>>> import numpy as np
>>> np.set_printoptions(precision=3, suppress=True, linewidth=100)
>>> A = np.loadtxt("dump.csv", delimiter=",")
>>> A
array([[ 9.,  0.,  7.,  6.,  9.,  9.,  6.,  7.,  6.,  3.,  1.,  3.],
       [10.,  4.,  8.,  9., 15., 14.,  6., 12., 13., 10.,  7.,  9.],
       [12.,  6., 10., 11., 20., 19.,  6., 14., 15., 11., 10., 11.],
       [16., 14., 16., 11., 23., 22., 15., 16., 24., 11., 17., 13.],
       [19., 18., 21., 14., 28., 25., 22., 20., 27., 12., 18., 16.],
       [19., 20., 29., 15., 36., 28., 28., 20., 33., 16., 19., 16.],
       [20., 20., 29., 23., 37., 28., 30., 28., 33., 17., 26., 24.],
       [22., 24., 37., 31., 46., 28., 39., 37., 34., 25., 30., 29.],
       [25., 24., 41., 38., 54., 37., 42., 43., 36., 31., 35., 38.],
       [28., 29., 45., 38., 60., 37., 49., 46., 39., 40., 43., 43.],
       [35., 37., 54., 39., 68., 46., 56., 49., 48., 46., 52., 49.],
       [39., 45., 59., 48., 76., 47., 64., 49., 57., 49., 54., 54.],
       [44., 47., 63., 56., 78., 55., 65., 57., 61., 52., 58., 62.],
       [48., 56., 65., 65., 84., 59., 74., 65., 63., 54., 64., 65.]])
>>> Uu, sigma, Vh = np.linalg.svd(A)
>>> sigma
array([482.154,  28.225,  18.022,  14.313,  12.985,   7.669,   5.705,   4.688,   3.587,   2.522,
         1.773,   1.308])
>>> out = Uu[:, :1] @ np.diag(sigma[:1]) @ Vh[:1]
>>> print(np.round(np.linalg.norm(A - out, 2), 3), round(sigma[1], 3))
28.225 28.225
>>> np.linalg.matrix_rank(out)
np.int64(1)
>>> print(np.argsort(-np.linalg.norm(A, axis=0).round(6), kind="stable")[:3])
[4 6 2]
>>> np.abs(np.linalg.svd(A)[2][-1])
array([0.201, 0.329, 0.108, 0.326, 0.349, 0.271, 0.295, 0.188, 0.19 , 0.307, 0.29 , 0.448])
>>> np.linalg.cond(A) > 100
np.True_
>>> vec = np.array([-2, -1, 3, -2, 1, 1, 1, 1, -2, 1, 2, -1])
>>> target = A @ vec
>>> np.linalg.solve(A.T @ A, A.T @ target)
array([-2., -1.,  3., -2.,  1.,  1.,  1.,  1., -2.,  1.,  2., -1.])
>>> rng = np.random.default_rng(28)
>>> target = target + 0.3 * rng.normal(size=14)
>>> target
array([ 11.638,  18.039,  26.931,  39.843,  52.087,  83.279,  82.997, 118.646, 140.123, 170.862,
       201.299, 182.899, 181.212, 185.651])
>>> c, *_ = np.linalg.lstsq(A, target)
>>> c
array([-2.107, -0.969,  3.029, -2.073,  0.949,  1.089,  1.017,  1.007, -1.993,  1.017,  1.913,
       -0.887])
>>> [round(float(np.linalg.norm(np.linalg.solve(A.T @ A + lam * np.eye(12), A.T @ target))), 2) for lam in (0, 1, 10, 100)]
[5.7, 5.5, 4.83, 3.22]
>>> c.round()
array([-2., -1.,  3., -2.,  1.,  1.,  1.,  1., -2.,  1.,  2., -1.])
>>> print(round(float(np.linalg.norm(target - A @ c)), 3))
0.153
>>> K = np.loadtxt("data.csv", delimiter=",")
>>> K
array([[0., 3., 2., 2., 2., 3., 3., 3.],
       [0., 0., 1., 2., 1., 2., 1., 0.],
       [0., 0., 0., 1., 0., 1., 2., 2.],
       [0., 0., 0., 0., 0., 1., 1., 3.],
       [0., 0., 0., 0., 0., 3., 1., 2.],
       [0., 0., 0., 0., 0., 0., 3., 3.],
       [0., 0., 0., 0., 0., 0., 0., 3.],
       [0., 0., 0., 0., 0., 0., 0., 0.]])
>>> # looks like rank 6
>>> Uu, sigma, Vh = np.linalg.svd(K)
>>> np.argmax(sigma[:-1] / (sigma[1:] + 1e-6)) + 1
np.int64(6)
>>> out = Uu[:, :6] @ np.diag(sigma[:6]) @ Vh[:6]
>>> round(float(np.linalg.norm(K - out) / np.linalg.norm(K)), 3)
0.0
>>> out.round(3) + 0
array([[0., 3., 2., 2., 2., 3., 3., 3.],
       [0., 0., 1., 2., 1., 2., 1., 0.],
       [0., 0., 0., 1., 0., 1., 2., 2.],
       [0., 0., 0., 0., 0., 1., 1., 3.],
       [0., 0., 0., 0., 0., 3., 1., 2.],
       [0., 0., 0., 0., 0., 0., 3., 3.],
       [0., 0., 0., 0., 0., 0., 0., 3.],
       [0., 0., 0., 0., 0., 0., 0., 0.]])
>>> print(round(float(np.abs(K - out).max()), 3))
0.0
>>> r = np.linalg.matrix_rank(K)
>>> print(r)
6
>>> N = np.linalg.svd(K)[2][r:].T
>>> np.allclose(K @ N, 0)
True
>>> [int(np.linalg.matrix_rank(K[:, :j + 1])) for j in range(8)]
[0, 1, 2, 3, 3, 4, 5, 6]
>>> np.round(K @ N, 3) + 0
array([[0., 0.],
       [0., 0.],
       [0., 0.],
       [0., 0.],
       [0., 0.],
       [0., 0.],
       [0., 0.],
       [0., 0.]])
>>> print(N.shape)
(8, 2)
>>> np.linalg.matrix_rank(K.T @ K), np.linalg.matrix_rank(K @ K.T)
(np.int64(6), np.int64(6))
>>> np.round(N @ N.T, 3) + 0
array([[ 1. ,  0. ,  0. ,  0. ,  0. ,  0. ,  0. ,  0. ],
       [ 0. ,  0. ,  0. ,  0. ,  0. ,  0. ,  0. ,  0. ],
       [ 0. ,  0. ,  0.5,  0. , -0.5,  0. ,  0. ,  0. ],
       [ 0. ,  0. ,  0. ,  0. ,  0. ,  0. ,  0. ,  0. ],
       [ 0. ,  0. , -0.5,  0. ,  0.5,  0. ,  0. ,  0. ],
       [ 0. ,  0. ,  0. ,  0. ,  0. ,  0. ,  0. ,  0. ],
       [ 0. ,  0. ,  0. ,  0. ,  0. ,  0. ,  0. ,  0. ],
       [ 0. ,  0. ,  0. ,  0. ,  0. ,  0. ,  0. ,  0. ]])
>>> vec = np.array([1, 2, -1, 3, 1, 1, -1, 0])
>>> h = np.maximum(K @ vec, 0)
>>> print(np.maximum(K @ (3 * vec), 0))
[36. 21.  6.  0.  6.  0.  0.  0.]
>>> np.tanh(K @ vec)
array([ 1.   ,  1.   ,  0.964,  0.   ,  0.964, -0.995,  0.   ,  0.   ])
>>> out = np.array([[5, 5], [-6, -4]])
>>> C = np.array([[1, -2, 0], [0, -1, -2], [-1, 0, -2]])
>>> arr = np.kron(out, C)
>>> print(arr)
[[  5 -10   0   5 -10   0]
 [  0  -5 -10   0  -5 -10]
 [ -5   0 -10  -5   0 -10]
 [ -6  12   0  -4   8   0]
 [  0   6  12   0   4   8]
 [  6   0  12   4   0   8]]
>>> t = np.radians(60)
>>> r_ = np.eye(6)
>>> r_[3, 3] = r_[4, 4] = np.cos(t)
>>> r_[3, 4], r_[4, 3] = -np.sin(t), np.sin(t)
>>> print(r_)
[[ 1.     0.     0.     0.     0.     0.   ]
 [ 0.     1.     0.     0.     0.     0.   ]
 [ 0.     0.     1.     0.     0.     0.   ]
 [ 0.     0.     0.     0.5   -0.866  0.   ]
 [ 0.     0.     0.     0.866  0.5    0.   ]
 [ 0.     0.     0.     0.     0.     1.   ]]
>>> out = arr @ r_.T
>>> np.allclose(np.linalg.norm(arr, axis=1), np.linalg.norm(out, axis=1))
True
>>> np.round(np.linalg.det(r_), 3), np.trace(r_)
(np.float64(1.0), np.float64(5.0))
>>> print(out)
[[  5.    -10.      0.     11.16   -0.67    0.   ]
 [  0.     -5.    -10.      4.33   -2.5   -10.   ]
 [ -5.      0.    -10.     -2.5    -4.33  -10.   ]
 [ -6.     12.      0.     -8.928   0.536   0.   ]
 [  0.      6.     12.     -3.464   2.      8.   ]
 [  6.      0.     12.      2.      3.464   8.   ]]
>>> np.allclose(arr @ arr.T, out @ out.T)
True
>>> np.linalg.svd(arr, compute_uv=False), np.linalg.svd(out, compute_uv=False)
(array([30.384, 24.173,  3.008,  2.764,  2.393,  0.274]), array([30.384, 24.173,  3.008,  2.764,  2.393,  0.274]))
>>> f = np.array([-1, -2, -1])
>>> np.correlate(out[5], out[0], "full")
array([  0.   ,  -4.019,  66.962,  -8.038,  72.583,  50.   , -86.699, 129.282, -24.641, -62.679,
        40.   ])
>>> f = np.array([-2, -2, -2])
>>> np.convolve(arr[5], f)
array([-12, -12, -36, -32, -32, -24, -16, -16])
>>> t = np.deg2rad(61)
>>> W0 = np.eye(7)
>>> W0[np.ix_([0, 3], [0, 3])] = [[np.cos(t), -np.sin(t)], [np.sin(t), np.cos(t)]]
>>> W0
array([[ 0.485,  0.   ,  0.   , -0.875,  0.   ,  0.   ,  0.   ],
       [ 0.   ,  1.   ,  0.   ,  0.   ,  0.   ,  0.   ,  0.   ],
       [ 0.   ,  0.   ,  1.   ,  0.   ,  0.   ,  0.   ,  0.   ],
       [ 0.875,  0.   ,  0.   ,  0.485,  0.   ,  0.   ,  0.   ],
       [ 0.   ,  0.   ,  0.   ,  0.   ,  1.   ,  0.   ,  0.   ],
       [ 0.   ,  0.   ,  0.   ,  0.   ,  0.   ,  1.   ,  0.   ],
       [ 0.   ,  0.   ,  0.   ,  0.   ,  0.   ,  0.   ,  1.   ]])
>>> # columns are unit length and at right angles
>>> vec = np.array([1, 2, 2, 0, 1, 1, 1])
>>> np.sort(np.abs(np.degrees(np.angle(np.linalg.eigvals(W0)))))
array([ 0.,  0.,  0.,  0.,  0., 61., 61.])
>>> print(round(float(np.linalg.det(W0)), 3))
1.0
>>> round(np.linalg.norm(vec), 3), np.round(np.linalg.norm(W0 @ vec), 3)
(np.float64(3.464), np.float64(3.464))
>>> np.round(W0.T @ (W0 @ vec), 3) + 0
array([1., 2., 2., 0., 1., 1., 1.])
